>>> import numpy as np
>>> from numpy import linalg as LA
>>> np.set_printoptions(suppress=True, linewidth=160)
>>> tidy = lambda a: np.round(a, 3) + 0
>>> m1 = np.load("out8.npy")
>>> m1
array([[-83., -67.,  48.,  28.],
       [ 86.,  72., -52., -34.],
       [-46., -35.,  27.,  12.],
       [ 46.,  39., -32., -21.]])
>>> left, sv, vt = LA.svd(m1)
>>> np.argmax(sv[:-1] / (sv[1:] + 1e-6)) + 1
np.int64(3)
>>> other = left[:, :3] @ np.diag(sv[:3]) @ vt[:3]
>>> tidy(LA.norm(m1 - other, 2)), tidy(sv[3])
(np.float64(0.097), np.float64(0.097))
>>> LA.matrix_rank(other)
np.int64(3)
>>> LA.matrix_rank(m1, rtol=0.05)
np.int64(1)
>>> vec = np.array([0, -2, -2, -2])
>>> m1 @ np.eye(4)[2]
array([ 48., -52.,  27., -32.])
>>> LA.norm(m1 @ vec) <= LA.norm(m1, 2) * LA.norm(vec) + 1e-9
np.True_
>>> np.einsum("ij,j->i", m1, vec)
array([-18.,  28.,  -8.,  28.])
>>> (m1 * vec).sum(axis=1)
array([-18.,  28.,  -8.,  28.])
>>> np.trace(m1)
np.float64(-5.0)
>>> (m1 + m1.T) / 2
array([[-83. ,   9.5,   1. ,  37. ],
       [  9.5,  72. , -43.5,   2.5],
       [  1. , -43.5,  27. , -10. ],
       [ 37. ,   2.5, -10. , -21. ]])
>>> tidy(LA.det(m1))
np.float64(420.0)
>>> LA.determinant(m1)
Traceback (most recent call last):
  File "<python-input-20>", line 1, in <module>
    LA.determinant(m1)
    ^^^^^^^^^^^^^^
AttributeError: module 'numpy.linalg' has no attribute 'determinant'
>>> np.allclose(m1 @ m1.T, m1.T @ m1)
False
>>> m1.inv()
Traceback (most recent call last):
  File "<python-input-22>", line 1, in <module>
    m1.inv()
    ^^^^^^
AttributeError: 'numpy.ndarray' object has no attribute 'inv'
>>> m1 @ m1
array([[ 207.,  149., -100.,  -58.],
       [-118.,  -84.,   68.,   50.],
       [ 118.,   85.,  -43.,  -26.],
       [  42.,   27.,  -12.,   19.]])
>>> m1[1] @ m1[3]
np.float64(9142.0)
>>> LA.norm(m1, axis=1).argmax()
np.int64(1)
>>> tidy(LA.norm(m1, 2))
np.float64(200.404)
>>> rng = np.random.default_rng(42)
>>> z = rng.permutation(4)
>>> z
array([3, 2, 1, 0])
>>> other = m1[z][:, z]
>>> np.diag(other)
array([-21.,  27.,  72., -83.])
>>> np.allclose(other, m1)
False
>>> np.trace(other)
np.float64(-5.0)
>>> tidy(np.sort(np.abs(LA.eigvals(other))))
array([3., 4., 5., 7.])
>>> other
array([[-21., -32.,  39.,  46.],
       [ 12.,  27., -35., -46.],
       [-34., -52.,  72.,  86.],
       [ 28.,  48., -67., -83.]])
>>> tidy(LA.det(other)), tidy(LA.det(m1[z]))
(np.float64(420.0), np.float64(420.0))
>>> basis = np.array([[-1, -1, -2, 0, 0, 0], [0, 2, -2, -1, -1, 2], [-2, -1, -1, 1, 1, -1]])
>>> W0 = np.repeat(basis, 33 // 3, axis=0)
>>> W0 = W0 + 0.02 * rng.normal(size=W0.shape)
>>> tidy(W0)
array([[-0.985, -0.981, -2.039, -0.026,  0.003, -0.006],
       [-1.   , -1.017, -1.982,  0.016,  0.001,  0.023],
       [-0.991, -1.017, -1.993, -0.019,  0.018, -0.001],
       [-1.004, -1.014, -1.976, -0.003, -0.009, -0.007],
       [-0.989, -0.993, -1.992,  0.009,  0.043, -0.008],
       [-1.01 , -1.016, -1.988,  0.023, -0.002, -0.017],
       [-1.016, -0.987, -1.985,  0.011, -0.013,  0.005],
       [-0.998, -0.996, -1.983,  0.004,  0.014,  0.001],
       [-0.994, -0.987, -2.029, -0.006, -0.009, -0.013],
       [-1.006, -0.97 , -2.017,  0.019, -0.034, -0.007],
       [-0.997, -0.988, -1.986,  0.016, -0.007, -0.009],
       [ 0.017,  1.996, -2.026, -1.023, -1.018,  2.01 ],
       [ 0.003,  2.014, -2.009, -0.997, -0.987,  1.994],
       [ 0.009,  1.987, -2.007, -1.008, -1.024,  2.01 ],
       [-0.009,  2.   , -1.99 , -0.991, -0.987,  1.998],
       [-0.008,  1.998, -2.034, -1.029, -1.026,  1.98 ],
       [ 0.008,  1.982, -2.008, -0.974, -1.007,  2.015],
       [-0.019,  1.996, -2.019, -1.007, -0.983,  1.965],
       [ 0.009,  2.005, -2.012, -1.029, -0.999,  1.989],
       [ 0.005,  2.   , -1.968, -1.005, -1.02 ,  2.004],
       [ 0.004,  2.027, -1.983, -0.993, -0.971,  1.976],
       [-0.013,  1.981, -2.008, -1.028, -0.987,  1.996],
       [-2.029, -1.02 , -0.994,  1.017,  1.04 , -0.942],
       [-1.992, -1.02 , -1.043,  1.005,  0.984, -1.008],
       [-2.012, -1.003, -0.979,  1.003,  0.997, -1.021],
       [-2.033, -1.01 , -1.001,  1.035,  1.003, -0.98 ],
       [-2.01 , -1.024, -1.019,  0.985,  1.043, -1.016],
       [-1.983, -1.018, -0.981,  1.008,  0.997, -1.001],
       [-2.013, -0.991, -1.009,  0.975,  0.974, -0.997],
       [-1.968, -0.997, -1.002,  1.006,  1.026, -0.996],
       [-2.008, -0.978, -0.991,  1.031,  1.004, -1.024],
       [-2.027, -0.967, -0.966,  0.996,  0.992, -0.971],
       [-2.022, -1.018, -0.987,  0.992,  1.   , -1.003]])
>>> z = W0[:, 0] > np.median(W0[:, 0])
>>> f = W0[z].mean(axis=0) - W0[~z].mean(axis=0)
>>> tidy(f)
array([ 1.345,  2.066, -0.659, -1.349, -1.333,  2.013])
